$ ipython --no-banner

In [1]: import numpy as np

In [2]: np.set_printoptions(suppress=True, linewidth=100)

In [3]: B = np.array([[2, 1, 0, 1], [3, 1, 1, 0], [3, 2, 1, 2], [1, 3, 2, 0]])

In [4]: M = B + B.T

In [5]: M
Out[5]: 
array([[4, 4, 3, 2],
       [4, 2, 3, 3],
       [3, 3, 2, 4],
       [2, 3, 4, 0]])

In [6]: # symmetric

In [7]: [round(float(np.linalg.det(M[:i, :i])), 2) + 0 for i in range(1, 5)]
Out[7]: [4.0, -8.0, 2.0, 49.0]

In [8]: hat = np.triu(np.array([[2, -1, 0, 0], [1, 2, 2, -1], [0, 1, 0, 2], [2, -1, -2, -1]]), 1) + np.eye(4)

In [9]: B = hat @ M @ np.linalg.inv(hat)

In [10]: np.round(np.poly(B), 1)
Out[10]: array([  1.,  -8., -43.,  -4.,  49.])

In [11]: np.trace(B), np.trace(M)
Out[11]: (np.float64(8.0), np.int64(8))

In [12]: B
Out[12]: 
array([[  0.,   2.,  -4.,   9.],
       [  8.,  13., -23.,  70.],
       [  7.,  16., -22.,  64.],
       [  2.,   5.,  -6.,  17.]])

In [13]: ev, evecs = np.linalg.eigh(M)

In [14]: x = np.array([1, 3, 3, 0])

In [15]: np.round(evecs * np.maximum(ev, 0) @ evecs.T, 1)
Out[15]: 
array([[4.3, 3.5, 3. , 2.4],
       [3.5, 3.1, 3. , 2.4],
       [3. , 3. , 3.2, 2.6],
       [2.4, 2.4, 2.6, 2.1]])

In [16]: x @ M @ x
Out[16]: np.int64(136)

In [17]: round(float(x @ M @ x / (x @ x)), 1), round(float(ev[0]), 1), round(ev[-1], 1)
Out[17]: (7.2, -3.3, np.float64(11.7))

In [18]: (M - M.T) / 2
Out[18]: 
array([[0., 0., 0., 0.],
       [0., 0., 0., 0.],
       [0., 0., 0., 0.],
       [0., 0., 0., 0.]])

In [19]: np.trace(M)
Out[19]: np.int64(8)

In [20]: np.round(np.sort(np.abs(np.linalg.eigvals(M))), 1)
Out[20]: array([ 1. ,  1.3,  3.3, 11.7])

In [21]: M @ M
Out[21]: 
array([[45, 39, 38, 32],
       [39, 38, 36, 26],
       [38, 36, 38, 23],
       [32, 26, 23, 29]])

In [22]: np.round(np.linalg.det(M), 1)
Out[22]: np.float64(49.0)

In [23]: round(float(np.abs(np.linalg.eigvals(M)).max()), 1)
Out[23]: 11.7

In [24]: np.allclose(M @ M.T, M.T @ M)
Out[24]: True

In [25]: K = np.load("case4.npy")

In [26]: K
Out[26]: 
array([[ 1,  0,  0,  0,  0, -2,  0,  3,  0, -3],
       [ 1,  0,  0, -3,  0,  0,  0,  0, -3, -1],
       [ 0,  0,  3,  0,  0,  0,  0,  0,  0,  0],
       [ 0, -2,  0,  3,  0, -3,  3,  2,  0,  0],
       [ 0,  3,  0,  0,  0,  0,  0,  0,  0,  2],
       [ 2,  0,  0,  0,  0,  0,  0,  1, -3, -2]])

In [27]: t3 = np.stack([K, -2 * K, K[::-1]])

In [28]: np.linalg.matrix_rank(t3.reshape(3, -1))
Out[28]: np.int64(2)

In [29]: np.einsum("bij,cij->bc", t3, t3)
Out[29]: 
array([[ 118, -236,   18],
       [-236,  472,  -36],
       [  18,  -36,  118]])

In [30]: t3.shape
Out[30]: (3, 6, 10)

In [31]: (t3 @ K.T).shape
Out[31]: (3, 6, 6)
